>>> import numpy as np
>>> np.set_printoptions(precision=2, suppress=True, linewidth=200)
>>> data = np.load("layer19.npy")
>>> data
array([[ 0,  2, -1,  1,  2,  0,  1],
       [ 1,  0,  2, -1,  1,  2,  0],
       [ 0,  1,  0,  2, -1,  1,  2],
       [ 2,  0,  1,  0,  2, -1,  1],
       [ 1,  2,  0,  1,  0,  2, -1],
       [-1,  1,  2,  0,  1,  0,  2],
       [ 2, -1,  1,  2,  0,  1,  0]])
>>> f, g = data[0], data[4]
>>> f @ f
np.int64(11)
>>> p = (f @ g) / (f @ f) * f
>>> p
array([ 0.  ,  0.73, -0.36,  0.36,  0.73,  0.  ,  0.36])
>>> g - p
array([ 1.  ,  1.27,  0.36,  0.64, -0.73,  2.  , -1.36])
>>> np.outer(f, g)
array([[ 0,  0,  0,  0,  0,  0,  0],
       [ 2,  4,  0,  2,  0,  4, -2],
       [-1, -2,  0, -1,  0, -2,  1],
       [ 1,  2,  0,  1,  0,  2, -1],
       [ 2,  4,  0,  2,  0,  4, -2],
       [ 0,  0,  0,  0,  0,  0,  0],
       [ 1,  2,  0,  1,  0,  2, -1]])
>>> K = np.load("x.npy")
>>> K
array([[ 1.4 , -0.1 , -2.3 ,  0.2 , -1.5 ],
       [ 0.2 , -0.3 , -1.9 ,  0.3 , -1.4 ],
       [ 0.17, -0.26, -1.89,  0.3 , -1.39]])
>>> def softmax(z):
...     e = np.exp(z - z.max(axis=-1, keepdims=True))
...     return e / e.sum(axis=-1, keepdims=True)
... 
>>> softmax(K[2])
array([0.32, 0.21, 0.04, 0.36, 0.07])
>>> np.round(softmax(10 * K[2]), 2) + 0
array([0.21, 0.  , 0.  , 0.78, 0.  ])
>>> att = K @ K.T / np.sqrt(5)
>>> softmax(att)
array([[0.63, 0.19, 0.18],
       [0.45, 0.28, 0.27],
       [0.44, 0.28, 0.28]])
>>> softmax(att)[2] @ K
array([ 0.72, -0.2 , -2.07,  0.26, -1.44])
>>> softmax(att + np.triu(np.full(att.shape, -np.inf), 1))
array([[1.  , 0.  , 0.  ],
       [0.62, 0.38, 0.  ],
       [0.44, 0.28, 0.28]])
>>> x0 = np.array([3, 2, 0, 3, 3, 3, 1])
>>> target = data @ x0
>>> target
array([14,  9, 10, 10, 15,  4, 13])
>>> np.linalg.solve(data, data[:, 0])
array([ 1.,  0.,  0.,  0., -0.,  0.,  0.])
>>> np.round(np.linalg.solve(data, target + data[:, 6]), 2) + 0
array([3., 2., 0., 3., 3., 3., 2.])
>>> np.round(np.linalg.solve(data, -3 * target), 2) + 0
array([-9., -6.,  0., -9., -9., -9., -3.])
>>> np.linalg.solve(data.T, data[0])
array([ 1.,  0., -0.,  0.,  0., -0.,  0.])
>>> f = np.array([-3, 0, -3, 1, 3, 2, 1, 2]) + 0.5
>>> J = np.outer(f, f) / (f @ f)
>>> J
array([[ 0.15, -0.03,  0.15, -0.09, -0.21, -0.15, -0.09, -0.15],
       [-0.03,  0.01, -0.03,  0.02,  0.04,  0.03,  0.02,  0.03],
       [ 0.15, -0.03,  0.15, -0.09, -0.21, -0.15, -0.09, -0.15],
       [-0.09,  0.02, -0.09,  0.05,  0.12,  0.09,  0.05,  0.09],
       [-0.21,  0.04, -0.21,  0.12,  0.29,  0.21,  0.12,  0.21],
       [-0.15,  0.03, -0.15,  0.09,  0.21,  0.15,  0.09,  0.15],
       [-0.09,  0.02, -0.09,  0.05,  0.12,  0.09,  0.05,  0.09],
       [-0.15,  0.03, -0.15,  0.09,  0.21,  0.15,  0.09,  0.15]])
>>> ev, evecs = np.linalg.eigh(J)
>>> np.round(np.linalg.eigvalsh(J @ J), 2) + 0
array([0., 0., 0., 0., 0., 0., 0., 1.])
>>> np.round(np.linalg.svd(J, compute_uv=False), 2) + 0
array([1., 0., 0., 0., 0., 0., 0., 0.])
>>> ev.round(2) + 0
array([0., 0., 0., 0., 0., 0., 0., 1.])
>>> (ev > 1e-8).sum(), (ev < -1e-8).sum()
(np.int64(1), np.int64(0))
>>> np.abs(evecs[:, -1])
array([0.39, 0.08, 0.39, 0.23, 0.54, 0.39, 0.23, 0.39])
>>> np.round(evecs.T @ evecs, 2) + 0
array([[1., 0., 0., 0., 0., 0., 0., 0.],
       [0., 1., 0., 0., 0., 0., 0., 0.],
       [0., 0., 1., 0., 0., 0., 0., 0.],
       [0., 0., 0., 1., 0., 0., 0., 0.],
       [0., 0., 0., 0., 1., 0., 0., 0.],
       [0., 0., 0., 0., 0., 1., 0., 0.],
       [0., 0., 0., 0., 0., 0., 1., 0.],
       [0., 0., 0., 0., 0., 0., 0., 1.]])
>>> Uu, sigma, VT = np.linalg.svd(J)
>>> evecs = VT[:(sigma > 1e-8).sum()]
>>> rng = np.random.default_rng(67)
>>> x0 = J[0] + 2 * J[3] + rng.integers(2) * np.eye(8)[4]
>>> x0
array([-0.03,  0.01, -0.03,  0.02,  1.04,  0.03,  0.02,  0.03])
>>> evecs.T @ evecs
array([[ 0.15, -0.03,  0.15, -0.09, -0.21, -0.15, -0.09, -0.15],
       [-0.03,  0.01, -0.03,  0.02,  0.04,  0.03,  0.02,  0.03],
       [ 0.15, -0.03,  0.15, -0.09, -0.21, -0.15, -0.09, -0.15],
       [-0.09,  0.02, -0.09,  0.05,  0.13,  0.09,  0.05,  0.09],
       [-0.21,  0.04, -0.21,  0.13,  0.29,  0.21,  0.13,  0.21],
       [-0.15,  0.03, -0.15,  0.09,  0.21,  0.15,  0.09,  0.15],
       [-0.09,  0.02, -0.09,  0.05,  0.13,  0.09,  0.05,  0.09],
       [-0.15,  0.03, -0.15,  0.09,  0.21,  0.15,  0.09,  0.15]])
>>> np.linalg.matrix_rank(np.vstack([J, x0]))
np.int64(2)
>>> arr = np.load("mat.npy")
>>> arr
array([[-2, -2, -2,  1,  2],
       [ 2, -2, -2, -2,  1],
       [ 1,  2, -2, -2, -2],
       [-2,  1,  2, -2, -2],
       [-2, -2,  1,  2, -2]])
>>> O, evecs = np.linalg.qr(arr[:, :4])[0], np.linalg.qr(arr[:, 4:])[0]
>>> sigma = np.linalg.svd(O.T @ evecs, compute_uv=False)
>>> sigma
array([0.67])
>>> (sigma > 0.9).sum()
np.int64(0)
>>> np.degrees(np.arccos(sigma.clip(0, 1)))
array([48.09])
>>> C2 = arr.T @ arr
>>> np.trace(C2), (arr ** 2).sum()
(np.int64(85), np.int64(85))
>>> np.sort(np.abs(np.linalg.eigvals(arr)))
array([2.36, 2.36, 3.  , 5.69, 5.69])
>>> arr @ arr
array([[-8,  1, 16,  8, -8],
       [-8, -8,  1, 16,  8],
       [ 8, -8, -8,  1, 16],
       [16,  8, -8, -8,  1],
       [ 1, 16,  8, -8, -8]])
>>> np.round(np.abs(np.linalg.eigvals(arr)).max(), 2)
np.float64(5.69)
>>> round(np.linalg.det(arr), 2)
np.float64(-543.0)
>>> np.allclose(arr @ arr.T, arr.T @ arr)
True
>>> f = np.array([-3, 2, -3])
>>> np.polyval(f, arr[1])
array([-11, -19, -19, -19,  -4])
>>> np.cross(arr[1, :3], arr[3, :3])
array([-2,  0, -2])
>>> F = np.triu(rng.random((9, 9)) < 0.3, 1).astype(int)
>>> F = F + F.T
>>> F
array([[0, 0, 1, 0, 0, 0, 0, 1, 0],
       [0, 0, 0, 0, 0, 0, 0, 0, 1],
       [1, 0, 0, 0, 0, 1, 0, 0, 1],
       [0, 0, 0, 0, 1, 1, 0, 0, 0],
       [0, 0, 0, 1, 0, 0, 0, 0, 0],
       [0, 0, 1, 1, 0, 0, 1, 1, 0],
       [0, 0, 0, 0, 0, 1, 0, 0, 1],
       [1, 0, 0, 0, 0, 1, 0, 0, 1],
       [0, 1, 1, 0, 0, 0, 1, 1, 0]])
>>> round(float(np.linalg.eigvalsh(F).min()), 2)
-2.89
>>> np.all(np.linalg.eigvalsh(F) > 0)
np.False_
>>> Uu, sigma, VT = np.linalg.svd(F)
>>> np.argmax(sigma[:-1] / (sigma[1:] + 1e-6)) + 1
np.int64(8)
>>> M2 = Uu[:, :8] @ np.diag(sigma[:8]) @ VT[:8]
>>> round(float(np.linalg.norm(F - M2) / np.linalg.norm(F)), 2)
0.0
>>> np.round(np.linalg.norm(F - M2, 2), 2), round(sigma[8], 2)
(np.float64(0.0), np.float64(0.0))
>>> E = np.loadtxt("a.csv", delimiter=",")
>>> E
array([[ -7.,  -6.,   0.,  -4.,  -5.,   7.,  -7.],
       [ -7.,  -2.,  -2.,  -9.,   1.,   5.,   7.],
       [  8.,   0.,  -7.,   3.,   9.,  -1.,   3.],
       [ -4.,  -2.,  -8.,   9.,  -5.,   5.,  -4.],
       [  6.,   0.,  -9.,  -2.,   0.,  -1.,  -7.],
       [-35., -14.,  -8., -40.,  -1.,  27.,  21.]])
>>> Uu, sigma, VT = np.linalg.svd(E)
>>> evecs = VT[:(sigma > 1e-8).sum()]
>>> x0 = E[5] + 2 * E[2] + rng.integers(2) * np.eye(7)[1]
>>> x0
array([-19., -14., -22., -34.,  17.,  25.,  27.])
>>> np.linalg.matrix_rank(np.vstack([E, x0]))
np.int64(5)
>>> np.diag(evecs.T @ evecs)
array([0.61, 0.43, 0.97, 1.  , 0.69, 0.46, 0.85])
>>> np.allclose(evecs.T @ evecs @ x0, x0)
True
>>> X = np.loadtxt("dump.csv", delimiter=",")
>>> X
array([[-0.4 , -0.21,  0.14, -0.35,  0.22, -0.6 ],
       [-0.22, -0.18,  0.63, -0.36, -0.36,  0.51],
       [ 0.  ,  0.04, -0.51, -0.48,  0.38,  0.52],
       [ 0.45,  0.36,  0.39,  0.27,  0.24,  0.1 ],
       [ 0.13,  0.73,  0.05, -0.55, -0.22, -0.25],
       [ 0.36, -0.25,  0.37, -0.27,  0.62, -0.06],
       [-0.67,  0.44,  0.18,  0.26,  0.43,  0.17]])
>>> O, evecs = np.linalg.qr(X[:, :2])[0], np.linalg.qr(X[:, 2:])[0]
>>> sigma = np.linalg.svd(O.T @ evecs, compute_uv=False)
>>> round(float(np.linalg.norm(O @ O.T - evecs @ evecs.T, 2)), 2)
1.0
>>> (sigma > 0.9).sum()
np.int64(0)
>>> proj = X @ np.linalg.solve(X.T @ X, X.T)
>>> proj
array([[ 0.76, -0.04, -0.14, -0.3 ,  0.1 ,  0.23,  0.1 ],
       [-0.04,  0.99, -0.03, -0.05,  0.02,  0.04,  0.02],
       [-0.14, -0.03,  0.91, -0.18,  0.06,  0.13,  0.06],
       [-0.3 , -0.05, -0.18,  0.63,  0.12,  0.28,  0.12],
       [ 0.1 ,  0.02,  0.06,  0.12,  0.96, -0.09, -0.04],
       [ 0.23,  0.04,  0.13,  0.28, -0.09,  0.79, -0.09],
       [ 0.1 ,  0.02,  0.06,  0.12, -0.04, -0.09,  0.96]])
>>> proj @ X[:, 3]
array([-0.35, -0.36, -0.48,  0.27, -0.55, -0.27,  0.26])
>>> ev, evecs = np.linalg.eigh(proj)
>>> x0 = np.array([1, 2, 2, 3, -2, -1, 1])
>>> np.round(x0 @ proj @ x0 / (x0 @ x0), 2), round(ev[0], 2), np.round(ev[-1], 2)
(np.float64(0.42), np.float64(0.0), np.float64(1.0))
>>> np.linalg.eigvalsh(proj[1:, 1:])
array([0.24, 1.  , 1.  , 1.  , 1.  , 1.  ])
>>> round(float(np.abs(proj).sum(axis=1).max()), 2), round(np.abs(ev).max(), 2)
(1.68, np.float64(1.0))
>>> evecs * np.abs(ev) @ evecs.T
array([[ 0.76, -0.04, -0.14, -0.3 ,  0.1 ,  0.23,  0.1 ],
       [-0.04,  0.99, -0.03, -0.05,  0.02,  0.04,  0.02],
       [-0.14, -0.03,  0.91, -0.18,  0.06,  0.13,  0.06],
       [-0.3 , -0.05, -0.18,  0.63,  0.12,  0.28,  0.12],
       [ 0.1 ,  0.02,  0.06,  0.12,  0.96, -0.09, -0.04],
       [ 0.23,  0.04,  0.13,  0.28, -0.09,  0.79, -0.09],
       [ 0.1 ,  0.02,  0.06,  0.12, -0.04, -0.09,  0.96]])
>>> round(float(x0 @ proj @ x0), 2)
10.07
>>> z = rng.permutation(6)
>>> M2 = X[:, z] * rng.choice([-1, 1], 6)
>>> M2
array([[ 0.4 ,  0.35, -0.21, -0.14,  0.6 ,  0.22],
       [ 0.22,  0.36, -0.18, -0.63, -0.51, -0.36],
       [-0.  ,  0.48,  0.04,  0.51, -0.52,  0.38],
       [-0.45, -0.27,  0.36, -0.39, -0.1 ,  0.24],
       [-0.13,  0.55,  0.73, -0.05,  0.25, -0.22],
       [-0.36,  0.27, -0.25, -0.37,  0.06,  0.62],
       [ 0.67, -0.26,  0.44, -0.18, -0.17,  0.43]])
>>> Uu, _, VT = np.linalg.svd(X.T @ M2)
>>> np.round(np.linalg.lstsq(X, M2)[0], 2) + 0
array([[-1.,  0.,  0.,  0.,  0.,  0.],
       [ 0.,  0.,  1.,  0.,  0.,  0.],
       [ 0.,  0.,  0., -1.,  0.,  0.],
       [ 0., -1.,  0.,  0.,  0.,  0.],
       [ 0.,  0.,  0.,  0.,  0.,  1.],
       [ 0.,  0.,  0.,  0., -1.,  0.]])
>>> z
array([0, 3, 1, 2, 5, 4])
>>> x0 = np.array([4, 4, -2, 1, 5, 5])
>>> X @ np.eye(6)[4]
array([ 0.22, -0.36,  0.38,  0.24, -0.22,  0.62,  0.43])
>>> X @ x0
array([-4.99, -2.47,  5.23,  4.39,  0.46,  2.23,  2.04])
>>> X @ np.ones(6)
array([-1.2 ,  0.02, -0.05,  1.81, -0.1 ,  0.77,  0.82])
>>> (X * x0).sum(axis=1)
array([-4.99, -2.47,  5.23,  4.39,  0.46,  2.23,  2.04])
>>> (X @ x0).argmax()
np.int64(2)
>>> np.linalg.norm(X @ x0) <= np.linalg.norm(X, 2) * np.linalg.norm(x0) + 1e-9
np.True_
>>> mat = np.arange(12).reshape(4, 3) + 3
>>> mat
array([[ 3,  4,  5],
       [ 6,  7,  8],
       [ 9, 10, 11],
       [12, 13, 14]])
>>> mat @ np.linalg.pinv(mat) @ mat
array([[ 3.,  4.,  5.],
       [ 6.,  7.,  8.],
       [ 9., 10., 11.],
       [12., 13., 14.]])
>>> np.round(np.trace(np.linalg.pinv(mat) @ mat), 2)
np.float64(2.0)
>>> np.abs(np.diag(np.linalg.qr(mat)[1])) > 1e-9
array([ True,  True, False])
>>> np.allclose(mat[:-1].T @ np.linalg.lstsq(mat[:-1].T, mat[-1])[0], mat[-1])
True
>>> np.linalg.lstsq(mat[:-1].T, mat[-1])[2]
np.int32(2)
